In [1]: import numpy as np

In [2]: import numpy.linalg as la

In [3]: np.set_printoptions(suppress=True, linewidth=140)

In [4]: def rnd(a):
   ...:     return np.round(a, 2) + 0
   ...: 

In [5]: W0 = np.load("dump.npy")

In [6]: W0
Out[6]: 
array([[0, 1, 1, 3, 2],
       [0, 0, 3, 1, 2],
       [0, 0, 0, 0, 0],
       [0, 0, 0, 0, 2],
       [0, 0, 0, 0, 0]])

In [7]: Uu, sv, VT = la.svd(W0)

In [8]: rnd(sv)
Out[8]: array([5.1 , 2.12, 1.59, 0.  , 0.  ])

In [9]: other = Uu[:, :3] @ np.diag(sv[:3]) @ VT[:3]

In [10]: la.matrix_rank(other)
Out[10]: np.int64(3)

In [11]: rnd(la.norm(W0 - other, 2)), sv[3]
Out[11]: (np.float64(0.0), np.float64(0.0))

In [12]: mat = np.load("case12.npy")

In [13]: mat
Out[13]: 
array([[6, 2, 3],
       [8, 1, 6],
       [8, 1, 6]])

In [14]: rnd(mat @ la.pinv(mat) @ mat)
Out[14]: 
array([[6., 2., 3.],
       [8., 1., 6.],
       [8., 1., 6.]])

In [15]: np.abs(np.diag(la.qr(mat)[1])) > 1e-9
Out[15]: array([ True,  True, False])

In [16]: np.allclose(mat[:-1].T @ la.lstsq(mat[:-1].T, mat[-1])[0], mat[-1])
Out[16]: True

In [17]: Uu, sv, VT = la.svd(mat)

In [18]: evecs = VT[:(sv > 1e-8).sum()]

In [19]: rng = np.random.default_rng(11)

In [20]: x0 = mat[2] + 5 * mat[0] + rng.integers(2) * np.eye(3)[1]

In [21]: x0
Out[21]: array([38., 11., 21.])

In [22]: np.allclose(evecs.T @ evecs @ x0, x0)
Out[22]: True

In [23]: la.matrix_rank(np.vstack([mat, x0]))
Out[23]: np.int64(2)

In [24]: rnd(evecs.T @ evecs)
Out[24]: 
array([[ 0.75,  0.33,  0.28],
       [ 0.33,  0.56, -0.37],
       [ 0.28, -0.37,  0.69]])

In [25]: rnd(la.norm(x0 - evecs.T @ evecs @ x0))
Out[25]: np.float64(0.0)

In [26]: J = np.load("w.npy")

In [27]: J
Out[27]: 
array([[ 0.06,  2.04, -0.92],
       [ 0.04,  1.9 , -0.96],
       [ 0.11,  2.  , -0.93],
       [ 0.09,  2.  , -1.09],
       [ 0.  ,  1.98, -1.02],
       [ 0.04,  2.04, -0.95],
       [-0.1 ,  2.08, -0.97],
       [ 0.09,  1.95, -1.04],
       [-0.02,  1.9 , -0.98],
       [ 0.97, -0.87, -2.08],
       [ 1.04, -1.18, -2.  ],
       [ 1.11, -0.97, -1.86],
       [ 1.13, -0.94, -1.92],
       [ 0.88, -0.98, -2.2 ],
       [ 0.9 , -0.94, -1.82],
       [ 1.13, -1.13, -2.06],
       [ 0.9 , -1.08, -2.04],
       [ 0.88, -1.11, -2.01]])

In [28]: other = J / la.norm(J, axis=1, keepdims=True)

In [29]: gram = other @ other.T

In [30]: rnd(np.degrees(np.arccos(np.clip(gram[0, 12], -1, 1))))
Out[30]: np.float64(90.88)

In [31]: (gram - 2 * np.eye(18)).round(6).argmax(axis=1)
Out[31]: array([ 5,  4,  0,  7,  8,  0,  8,  3,  4, 13, 15, 12, 11,  9, 15, 10, 17, 16])

In [32]: rnd(la.norm(other, axis=1))
Out[32]: array([1., 1., 1., 1., 1., 1., 1., 1., 1., 1., 1., 1., 1., 1., 1., 1., 1., 1.])

In [33]: np.argwhere(np.triu(np.abs(gram) > 0.95, 1))
Out[33]: 
array([[ 0,  1],
       [ 0,  2],
       [ 0,  3],
       [ 0,  4],
       [ 0,  5],
       [ 0,  6],
       [ 0,  7],
       [ 0,  8],
       [ 1,  2],
       [ 1,  3],
       [ 1,  4],
       [ 1,  5],
       [ 1,  6],
       [ 1,  7],
       [ 1,  8],
       [ 2,  3],
       [ 2,  4],
       [ 2,  5],
       [ 2,  6],
       [ 2,  7],
       [ 2,  8],
       [ 3,  4],
       [ 3,  5],
       [ 3,  6],
       [ 3,  7],
       [ 3,  8],
       [ 4,  5],
       [ 4,  6],
       [ 4,  7],
       [ 4,  8],
       [ 5,  6],
       [ 5,  7],
       [ 5,  8],
       [ 6,  7],
       [ 6,  8],
       [ 7,  8],
       [ 9, 10],
       [ 9, 11],
       [ 9, 12],
       [ 9, 13],
       [ 9, 14],
       [ 9, 15],
       [ 9, 16],
       [ 9, 17],
       [10, 11],
       [10, 12],
       [10, 13],
       [10, 14],
       [10, 15],
       [10, 16],
       [10, 17],
       [11, 12],
       [11, 13],
       [11, 14],
       [11, 15],
       [11, 16],
       [11, 17],
       [12, 13],
       [12, 14],
       [12, 15],
       [12, 16],
       [12, 17],
       [13, 14],
       [13, 15],
       [13, 16],
       [13, 17],
       [14, 15],
       [14, 16],
       [14, 17],
       [15, 16],
       [15, 17],
       [16, 17]])

In [34]: x0 = np.array([4, 4, 1])

In [35]: y = J @ x0

In [36]: rnd(la.solve(J.T @ J, J.T @ y))
Out[36]: array([4., 4., 1.])

In [37]: y = y + 0.1 * rng.normal(size=18)

In [38]: rnd(y)
Out[38]: array([ 7.62,  6.92,  7.46,  7.24,  6.85,  7.43,  6.94,  7.19,  6.36, -1.52, -2.57, -1.23, -1.17, -2.64, -1.93, -1.98, -2.78, -2.95])

In [39]: b, *_ = la.lstsq(J, y)

In [40]: rnd(J.T @ (y - J @ b))
Out[40]: array([0., 0., 0.])

In [41]: b.round()
Out[41]: array([4., 4., 1.])

In [42]: [round(float(la.norm(la.solve(J.T @ J + lam * np.eye(3), J.T @ y))), 2) for lam in (0, 1, 10, 100)]
Out[42]: [5.98, 3.3, 2.71, 1.03]

In [43]: rnd(la.norm(y - J @ b))
Out[43]: np.float64(0.32)

In [44]: Uu, sv, VT = la.svd(J)

In [45]: np.argmax(sv[:-1] / (sv[1:] + 1e-6)) + 1
Out[45]: np.int64(2)

In [46]: other = Uu[:, :2] @ np.diag(sv[:2]) @ VT[:2]

In [47]: la.matrix_rank(other)
Out[47]: np.int64(2)

In [48]: rnd(la.norm(J - other) / la.norm(J))
Out[48]: np.float64(0.04)

In [49]: la.matrix_rank(J, rtol=0.05)
Out[49]: np.int64(3)

In [50]: E = np.load("a.npy")

In [51]: E
Out[51]: 
array([[-2.77,  0.8 ,  1.4 ],
       [ 1.01, -0.4 , -0.5 ],
       [-5.38,  0.5 ,  2.7 ],
       [ 0.28,  0.9 , -0.1 ],
       [-0.61, -0.7 ,  0.3 ],
       [-3.17, -0.8 ,  1.6 ],
       [-1.15,  0.4 ,  0.6 ],
       [ 1.35,  0.7 , -0.7 ],
       [-1.57,  0.2 ,  0.8 ],
       [-2.81, -0.4 ,  1.4 ],
       [-0.15, -0.6 ,  0.1 ],
       [ 1.56,  1.  , -0.8 ],
       [-3.35,  2.2 ,  1.7 ],
       [ 1.38, -0.3 , -0.7 ],
       [ 0.78,  1.6 , -0.4 ],
       [ 1.98,  0.6 , -1.  ],
       [ 2.03, -0.9 , -1.  ],
       [-2.55, -0.1 ,  1.3 ],
       [ 2.8 , -0.2 , -1.4 ],
       [-1.74,  0.5 ,  0.9 ],
       [ 0.46, -0.1 , -0.2 ],
       [-0.9 ,  0.  ,  0.4 ]])

In [52]: gram = np.cov(E, rowvar=False)

In [53]: rnd(np.corrcoef(E[:, 1], E[:, 0])[0, 1])
Out[53]: np.float64(-0.13)

In [54]: np.argwhere(np.triu(np.abs(np.corrcoef(E.T)) > 0.8, 1))
Out[54]: array([[0, 2]])

In [55]: rnd(E.std(axis=0))
Out[55]: array([2.1 , 0.77, 1.06])

In [56]: np.argsort(-E.std(axis=0).round(6), kind="stable")
Out[56]: array([0, 2, 1])

In [57]: gram.shape
Out[57]: (3, 3)

In [58]: rnd(np.corrcoef(E.T))
Out[58]: 
array([[ 1.  , -0.13, -1.  ],
       [-0.13,  1.  ,  0.13],
       [-1.  ,  0.13,  1.  ]])

In [59]: rnd(np.polyfit(E[:, 1], E[:, 0], 1))
Out[59]: array([-0.36, -0.49])

In [60]: rnd(gram)
Out[60]: 
array([[ 4.63, -0.23, -2.33],
       [-0.23,  0.62,  0.11],
       [-2.33,  0.11,  1.17]])

In [61]: np.median(E, axis=0)
Out[61]: array([-0.38,  0.1 ,  0.2 ])
